$ ipython --no-banner

In [1]: import numpy as np

In [2]: import numpy.linalg as la

In [3]: np.set_printoptions(suppress=True, linewidth=160)

In [4]: W0 = np.array([[-20, -2, -3, -2], [2, 63, 2, -1], [-2, -3, 38, -1], [2, 3, -3, -98]])

In [5]: print(np.trace(W0))
-17

In [6]: la.matrix_power(W0, 3)
Out[6]: 
array([[  -7540,   -5146,   -4059,  -24279],
       [   5972,  248558,   15147,   -7157],
       [  -2484,  -23078,   54313,   -7623],
       [  23120,   22408,  -21488, -940432]])

In [7]: W0 @ W0
Out[7]: 
array([[ 398,  -83,  -52,  241],
       [  80, 3956,  199,   29],
       [ -44, -302, 1447,   67],
       [-224, -100,  180, 9600]])

In [8]: np.allclose(W0 @ W0.T, W0.T @ W0)
Out[8]: False

In [9]: (W0 + W0.T) / 2
Out[9]: 
array([[-20. ,   0. ,  -2.5,   0. ],
       [  0. ,  63. ,  -0.5,   1. ],
       [ -2.5,  -0.5,  38. ,  -2. ],
       [  0. ,   1. ,  -2. , -98. ]])

In [10]: la.determinant(W0)
AttributeError: module 'numpy.linalg' has no attribute 'determinant'


In [11]: print(np.allclose(W0, W0.T))
False

In [12]: rng = np.random.default_rng(799)

In [13]: z = rng.permutation(4)

In [14]: M2 = W0[:, z] * rng.choice([-1, 1], 4)

In [15]: print(M2)
[[ -2  -3  -2 -20]
 [ -1   2  63   2]
 [ -1  38  -3  -2]
 [-98  -3   3   2]]

In [16]: U, _, Vt = la.svd(W0.T @ M2)

In [17]: np.round(U @ Vt, 1) + 0
Out[17]: 
array([[0., 0., 0., 1.],
       [0., 0., 1., 0.],
       [0., 1., 0., 0.],
       [1., 0., 0., 0.]])

In [18]: print(np.round(la.lstsq(W0, M2)[0], 1) + 0)
[[0. 0. 0. 1.]
 [0. 0. 1. 0.]
 [0. 1. 0. 0.]
 [1. 0. 0. 0.]]

In [19]: round(float(la.eigvals(M2).sum().real), 1)
Out[19]: -1.0

In [20]: np.round(la.eigvals(M2), 1)
Out[20]: array([-46.9+1.7j, -46.9-1.7j,  44. +0.j ,  48.8+0.j ])

In [21]: np.einsum("ii->", M2)
Out[21]: np.int64(-1)

In [22]: np.kron(np.eye(2, dtype=int), M2)
Out[22]: 
array([[ -2,  -3,  -2, -20,   0,   0,   0,   0],
       [ -1,   2,  63,   2,   0,   0,   0,   0],
       [ -1,  38,  -3,  -2,   0,   0,   0,   0],
       [-98,  -3,   3,   2,   0,   0,   0,   0],
       [  0,   0,   0,   0,  -2,  -3,  -2, -20],
       [  0,   0,   0,   0,  -1,   2,  63,   2],
       [  0,   0,   0,   0,  -1,  38,  -3,  -2],
       [  0,   0,   0,   0, -98,  -3,   3,   2]])
